In [1]: import numpy as np

In [2]: from numpy import linalg as LA

In [3]: np.set_printoptions(suppress=True, linewidth=140)

In [4]: J = np.load("out5.npy")

In [5]: print(J)
[[0 0 1 0 0 0 0 0]
 [0 0 0 0 0 2 0 0]
 [0 1 0 0 0 0 0 0]
 [0 0 0 0 1 0 0 0]
 [3 0 0 0 0 0 0 0]
 [0 0 0 0 0 0 3 0]
 [0 0 0 0 0 0 0 0]
 [0 0 0 0 0 0 0 0]]

In [6]: def softmax(z):
   ...:     e = np.exp(z - z.max(axis=-1, keepdims=True))
   ...:     return e / e.sum(axis=-1, keepdims=True)
   ...: 

In [7]: print(np.round(softmax(10 * J[3]), 2) + 0)
[0. 0. 0. 0. 1. 0. 0. 0.]

In [8]: scores = J @ J.T / np.sqrt(8)

In [9]: print(np.round(softmax(scores), 2))
[[0.17 0.12 0.12 0.12 0.12 0.12 0.12 0.12]
 [0.09 0.37 0.09 0.09 0.09 0.09 0.09 0.09]
 [0.12 0.12 0.17 0.12 0.12 0.12 0.12 0.12]
 [0.12 0.12 0.12 0.17 0.12 0.12 0.12 0.12]
 [0.03 0.03 0.03 0.03 0.77 0.03 0.03 0.03]
 [0.03 0.03 0.03 0.03 0.03 0.77 0.03 0.03]
 [0.12 0.12 0.12 0.12 0.12 0.12 0.12 0.12]
 [0.12 0.12 0.12 0.12 0.12 0.12 0.12 0.12]]

In [10]: print(np.round(softmax(scores + np.triu(np.full(scores.shape, -np.inf), 1)), 2))
[[1.   0.   0.   0.   0.   0.   0.   0.  ]
 [0.2  0.8  0.   0.   0.   0.   0.   0.  ]
 [0.29 0.29 0.42 0.   0.   0.   0.   0.  ]
 [0.23 0.23 0.23 0.32 0.   0.   0.   0.  ]
 [0.04 0.04 0.04 0.04 0.86 0.   0.   0.  ]
 [0.03 0.03 0.03 0.03 0.03 0.83 0.   0.  ]
 [0.14 0.14 0.14 0.14 0.14 0.14 0.14 0.  ]
 [0.12 0.12 0.12 0.12 0.12 0.12 0.12 0.12]]

In [11]: U, s, VT = LA.svd(J)

In [12]: print(np.argmax(s[:-1] / (s[1:] + 1e-6)) + 1)
6

In [13]: out = U[:, :6] @ np.diag(s[:6]) @ VT[:6]

In [14]: print(np.round(LA.norm(J - out) / LA.norm(J), 2))
0.0

In [15]: E = np.load("w.npy")

In [16]: print(E.round(2))
[[ 0.02 -0.1   0.07  0.05]
 [-0.1   0.57 -0.41 -0.26]
 [ 0.07 -0.41  0.3   0.19]
 [ 0.05 -0.26  0.19  0.12]]

In [17]: print(np.round(LA.eigvals(E), 2) + 0)
[0.+0.j 1.+0.j 0.+0.j 0.+0.j]

In [18]: print(round(LA.det(E.T), 2))
0.0

In [19]: print(round(float(np.einsum("ij,ji->", E, E)), 2))
1.0

In [20]: print(np.round(LA.det(2 * E), 2), round(LA.det(E), 2))
0.0 0.0

In [21]: out = E / LA.norm(E, axis=1, keepdims=True)

In [22]: G = out @ out.T

In [23]: print(G.round(2))
[[ 1. -1.  1.  1.]
 [-1.  1. -1. -1.]
 [ 1. -1.  1.  1.]
 [ 1. -1.  1.  1.]]

In [24]: print(np.degrees(np.arccos(np.clip(G[2, 3], -1, 1))))
0.0

In [25]: print((np.abs(G) > 0.9).astype(int))
[[1 1 1 1]
 [1 1 1 1]
 [1 1 1 1]
 [1 1 1 1]]

In [26]: print(G[2].round(2))
[ 1. -1.  1.  1.]

In [27]: print(np.argwhere(np.triu(np.abs(G) > 0.95, 1)))
[[0 1]
 [0 2]
 [0 3]
 [1 2]
 [1 3]
 [2 3]]

In [28]: print((G - 2 * np.eye(4)).round(6).argmax(axis=1))
[2 0 0 0]

In [29]: print(np.round(np.sort(np.abs(LA.eigvals(G))), 2) + 0)
[0. 0. 0. 4.]

In [30]: print(round(float(np.abs(LA.eigvals(G)).max()), 2))
4.0

In [31]: print((G - G.T) / 2)
[[0. 0. 0. 0.]
 [0. 0. 0. 0.]
 [0. 0. 0. 0.]
 [0. 0. 0. 0.]]

In [32]: G.inv()
AttributeError: 'numpy.ndarray' object has no attribute 'inv'


In [33]: print(np.allclose(G, G.T))
True

In [34]: print(np.allclose(G @ G.T, G.T @ G))
True

In [35]: print(np.trace(G))
4.0

In [36]: LA.determinant(G)
AttributeError: module 'numpy.linalg' has no attribute 'determinant'


In [37]: G = E.T @ E

In [38]: print(np.round(LA.eigvalsh(G)[::-1], 2) + 0)
[1. 0. 0. 0.]

In [39]: print(np.allclose(G, G.T))
True

In [40]: w, evecs = LA.eigh(E)

In [41]: x0 = np.array([3, 2, 2, 2])

In [42]: print(np.round(np.abs(E).sum(axis=1).max(), 2), np.round(np.abs(w).max(), 2))
1.34 1.0

In [43]: print(round(float(x0 @ E @ x0), 2))
0.47

In [44]: print(np.round(x0 @ E @ x0 / (x0 @ x0), 2), round(float(w[0]), 2), round(w[-1], 2))
0.02 -0.0 1.0

In [45]: F = np.array([[4.0, 1.0, 0.0, 0.0, 0.0, 0.0],
    ...:     [0.0, 4.0, 1.0, 0.0, 0.0, 0.0],
    ...:     [0.0, 0.0, 4.0, 1.0, 0.0, 0.0],
    ...:     [0.0, 0.0, 0.0, 4.0, 1.0, 0.0],
    ...:     [0.0, 0.0, 0.0, 0.0, 4.0, 1.0],
    ...:     [0.0, 0.0, 0.0, 0.0, 0.0, 4.0]])

In [46]: print(F)
[[4. 1. 0. 0. 0. 0.]
 [0. 4. 1. 0. 0. 0.]
 [0. 0. 4. 1. 0. 0.]
 [0. 0. 0. 4. 1. 0.]
 [0. 0. 0. 0. 4. 1.]
 [0. 0. 0. 0. 0. 4.]]

In [47]: rng = np.random.default_rng(51956)

In [48]: z = rng.permutation(6)

In [49]: out = F[:, z] * rng.choice([-1, 1], 6)

In [50]: print(out)
[[ 1. -0.  0. -4.  0.  0.]
 [ 4. -0.  1. -0.  0.  0.]
 [ 0. -0.  4. -0.  1.  0.]
 [ 0. -0.  0. -0.  4.  1.]
 [ 0. -1.  0. -0.  0.  4.]
 [ 0. -4.  0. -0.  0.  0.]]

In [51]: U, _, VT = LA.svd(F.T @ out)

In [52]: print(z)
[1 5 2 0 3 4]

In [53]: print(np.round(LA.lstsq(F, out)[0], 2) + 0)
[[ 0.  0.  0. -1.  0.  0.]
 [ 1.  0.  0.  0.  0.  0.]
 [ 0.  0.  1.  0.  0.  0.]
 [ 0.  0.  0.  0.  1.  0.]
 [ 0.  0.  0.  0.  0.  1.]
 [ 0. -1.  0.  0.  0.  0.]]
